>>> import numpy as np
>>> from numpy import linalg as LA
>>> np.set_printoptions(precision=3, suppress=True, linewidth=100, floatmode="fixed")
>>> E = np.loadtxt("block7.csv", delimiter=",")
>>> print(E)
[[ 0.000  0.000  0.000]
 [ 0.000  0.000 -1.000]
 [ 0.000 -1.000  0.000]]
>>> print(LA.svd(E, compute_uv=False))
[1.000 1.000 0.000]
>>> print(LA.norm(E, axis=0))
[0.000 1.000 1.000]
>>> rng = np.random.default_rng(92)
>>> idx = rng.permutation(3)
>>> print(idx)
[0 2 1]
>>> B = E[idx][:, idx]
>>> print(np.trace(B))
0.0
>>> print(B)
[[ 0.000  0.000  0.000]
 [ 0.000  0.000 -1.000]
 [ 0.000 -1.000  0.000]]
>>> A = np.vander(np.arange(8) - 4, 4, increasing=True)
>>> print(A)
[[  1  -4  16 -64]
 [  1  -3   9 -27]
 [  1  -2   4  -8]
 [  1  -1   1  -1]
 [  1   0   0   0]
 [  1   1   1   1]
 [  1   2   4   8]
 [  1   3   9  27]]
>>> print(np.trace(E))
0.0
>>> print(round(float(LA.det(E)), 3))
0.0
>>> print(E @ E)
[[0.000 0.000 0.000]
 [0.000 1.000 0.000]
 [0.000 0.000 1.000]]
>>> x0 = np.array([0, 1, 0, 3])
>>> h = np.maximum(A @ x0, 0)
>>> print(A * (h > 1e-9)[:, None])
[[ 0  0  0  0]
 [ 0  0  0  0]
 [ 0  0  0  0]
 [ 0  0  0  0]
 [ 0  0  0  0]
 [ 1  1  1  1]
 [ 1  2  4  8]
 [ 1  3  9 27]]
>>> print(np.flatnonzero(h > 1e-9))
[5 6 7]
>>> print(np.maximum(A @ (3 * x0), 0))
[  0   0   0   0   0  12  78 252]
>>> J = np.loadtxt("case0.csv", delimiter=",")
>>> print(J)
[[-2.208  2.245 -3.240  2.330 -1.124  1.324  1.142 -1.059]
 [ 0.947 -1.113  1.767 -0.986  0.627 -0.482 -0.452  0.535]
 [-1.517  1.455 -2.492  1.590 -0.702  0.739  0.867 -0.674]
 [ 3.573 -3.337  5.169 -3.517  1.628 -1.670 -1.670  1.611]
 [ 1.147 -1.253  1.844 -1.140  0.775 -0.659 -0.608  0.661]
 [ 4.001 -4.031  6.011 -3.914  2.067 -2.013 -1.885  2.177]
 [ 0.718 -0.608  1.204 -0.731  0.262 -0.593 -0.343  0.417]
 [ 0.172 -0.396  0.339 -0.100  0.166 -0.023 -0.104  0.129]
 [-1.452  1.524 -2.267  1.351 -0.603  0.705  0.699 -0.747]
 [-0.620  0.720 -1.040  0.581 -0.396  0.529  0.362 -0.270]
 [ 1.960 -1.939  2.660 -1.848  0.817 -0.841 -0.831  1.170]
 [-1.013  1.023 -1.507  0.983 -0.430  0.483  0.682 -0.546]
 [-0.852  1.148 -1.644  0.899 -0.468  0.444  0.705 -0.421]
 [-5.066  4.916 -7.372  4.954 -2.533  2.385  2.510 -2.807]
 [ 2.311 -1.962  3.425 -2.361  1.034 -1.068 -1.137  1.185]
 [-1.091  1.177 -1.716  1.163 -0.447  0.632  0.674 -0.667]
 [ 2.550 -2.768  4.147 -2.684  1.468 -1.318 -1.468  1.280]
 [-0.635  0.410 -0.901  0.592 -0.338  0.347  0.320 -0.193]
 [ 0.841 -0.925  1.324 -0.969  0.401 -0.628 -0.363  0.419]
 [ 3.999 -3.891  5.807 -3.923  1.925 -2.102 -2.041  2.075]
 [-2.562  2.955 -4.041  2.692 -1.212  1.253  1.421 -1.307]
 [ 1.247 -1.373  1.933 -1.220  0.624 -0.824 -0.683  0.458]]
>>> P = J @ LA.solve(J.T @ J, J.T)
>>> print(np.allclose(P @ P, P))
True
>>> print(np.round(LA.eigvalsh(P), 3) + 0)
[0.000 0.000 0.000 0.000 0.000 0.000 0.000 0.000 0.000 0.000 0.000 0.000 0.000 0.000 1.000 1.000
 1.000 1.000 1.000 1.000 1.000 1.000]
>>> print(P @ J[:, 5])
[ 1.324 -0.482  0.739 -1.670 -0.659 -2.013 -0.593 -0.023  0.705  0.529 -0.841  0.483  0.444  2.385
 -1.068  0.632 -1.318  0.347 -0.628 -2.102  1.253 -0.824]
>>> dist = LA.norm(J[:, None] - J[None], axis=-1)
>>> print(dist.mean(axis=1).argmax())
13
>>> print(np.unravel_index(dist.round(6).argmax(), dist.shape))
(np.int64(5), np.int64(13))
>>> print((dist + 1e9 * np.eye(22)).round(6).argmin(axis=1))
[20  4  8 19 21 19 18  6  2 17 14 12 11 20 10 11 14  9  6  5  0  4]
>>> print(LA.matrix_rank(dist ** 2))
10
>>> Xs = J - J.mean(axis=0)
>>> evecs = LA.svd(Xs)[2][:1]
>>> B = Xs - Xs @ evecs.T @ evecs
>>> print(np.cov(Xs @ evecs.T, rowvar=False))
32.42501581443795
>>> print(B.std(axis=0))
[0.087 0.114 0.076 0.073 0.084 0.110 0.070 0.111]
>>> B = J / np.sqrt((J ** 2).mean(axis=1, keepdims=True))
>>> print(LA.matrix_rank(J - J.mean(axis=1, keepdims=True)))
7
>>> print(LA.norm(B, axis=1))
[2.828 2.828 2.828 2.828 2.828 2.828 2.828 2.828 2.828 2.828 2.828 2.828 2.828 2.828 2.828 2.828
 2.828 2.828 2.828 2.828 2.828 2.828]
>>> data = np.array([[-1, 1, -3, -1, 0],
...     [-2, 0, -2, -2, 0],
...     [-2, 2, 0, 1, 3],
...     [-1, -3, -1, 1, -1],
...     [-1, -3, -3, 0, -3]])
>>> print(data)
[[-1  1 -3 -1  0]
 [-2  0 -2 -2  0]
 [-2  2  0  1  3]
 [-1 -3 -1  1 -1]
 [-1 -3 -3  0 -3]]
>>> Q = data.astype(float).copy()
>>> for j in range(5):
...     Q[:, j] -= Q[:, :j] @ (Q[:, :j].T @ Q[:, j])
...     Q[:, j] /= LA.norm(Q[:, j])
... 
>>> print(np.round(Q.T @ Q, 3) + 0)
[[1.000 0.000 0.000 0.000 0.000]
 [0.000 1.000 0.000 0.000 0.000]
 [0.000 0.000 1.000 0.000 0.000]
 [0.000 0.000 0.000 1.000 0.000]
 [0.000 0.000 0.000 0.000 1.000]]
>>> U, sig, VT = LA.svd(data, full_matrices=False)
>>> print(np.allclose(U * sig @ VT, data))
True
>>> print(U.shape, sig.shape, VT.shape)
(5, 5) (5,) (5, 5)
>>> print(sig / sig[0])
[1.000 0.715 0.425 0.212 0.059]
>>> print(np.round(VT @ VT.T, 3) + 0)
[[1.000 0.000 0.000 0.000 0.000]
 [0.000 1.000 0.000 0.000 0.000]
 [0.000 0.000 1.000 0.000 0.000]
 [0.000 0.000 0.000 1.000 0.000]
 [0.000 0.000 0.000 0.000 1.000]]
>>> print(np.poly(data))
[  1.000   3.000   2.000 -68.000  26.000  60.000]
>>> print(round(LA.det(data[::-1]), 3))
-60.0
>>> print(np.einsum("ij,ji->", data, data))
5
>>> print(np.einsum("ii->", data))
-3
>>> idx = rng.permutation(5)
>>> B = data[:, idx] * rng.choice([-1, 1], 5)
>>> print(B)
[[ 0  3  1  1 -1]
 [ 0  2  0  2 -2]
 [-3  0  2  2  1]
 [ 1  1 -3  1  1]
 [ 3  3 -3  1  0]]
>>> U, _, VT = LA.svd(data.T @ B)
>>> print(idx)
[4 2 1 0 3]
>>> print(np.round(U @ VT, 3) + 0)
[[ 0.000  0.000  0.000 -1.000  0.000]
 [ 0.000  0.000  1.000  0.000  0.000]
 [ 0.000 -1.000  0.000  0.000  0.000]
 [ 0.000  0.000  0.000  0.000  1.000]
 [-1.000  0.000  0.000  0.000  0.000]]
>>> mat = np.load("dump.npy")
>>> print(mat)
[[  2  -2  -1   0   2  -1]
 [ -2 -11   2   2  -2   2]
 [  2  -1  -9  -1   0   2]
 [ -2  -2   1   5  -1   1]
 [ -1  -2  -1   2 -11   2]
 [  2   0   2  -1  -1  10]]
>>> Q, r_ = LA.qr(mat)
>>> print(round(float(np.trace(Q @ Q.T)), 3))
6.0
>>> print(np.abs(np.diag(r_)))
[ 4.583 10.533  8.361  3.724  9.994  7.262]
>>> print(np.round(Q.T @ Q, 3) + 0)
[[1.000 0.000 0.000 0.000 0.000 0.000]
 [0.000 1.000 0.000 0.000 0.000 0.000]
 [0.000 0.000 1.000 0.000 0.000 0.000]
 [0.000 0.000 0.000 1.000 0.000 0.000]
 [0.000 0.000 0.000 0.000 1.000 0.000]
 [0.000 0.000 0.000 0.000 0.000 1.000]]
>>> print(Q.shape, r_.shape)
(6, 6) (6, 6)
>>> B = mat ** -1
Traceback (most recent call last):
  File "<python-input-69>", line 1, in <module>
    B = mat ** -1
        ~~~~^^~~~
ValueError: Integers to negative integer powers are not allowed.
>>> B = LA.invert(mat)
Traceback (most recent call last):
  File "<python-input-70>", line 1, in <module>
    B = LA.invert(mat)
        ^^^^^^^^^
AttributeError: module 'numpy.linalg' has no attribute 'invert'
>>> B = LA.inv(mat)
>>> print(LA.det(mat) * B)
[[-50262.000  10296.000   7608.000    270.000 -10440.000  -6546.000]
 [  5860.000   9500.000    832.000  -3756.000   -224.000  -1060.000]
 [ -7613.000     38.000  12658.000   2385.000  -1310.000  -3277.000]
 [-17693.000   7898.000   1174.000 -23919.000  -2414.000   -709.000]
 [  2813.000  -1490.000  -2542.000  -4521.000  11174.000   -695.000]
 [ 10087.000  -1426.000  -4190.000  -3375.000   3226.000  -9085.000]]
>>> print(round(float(LA.slogdet(mat)[0]), 3))
-1.0
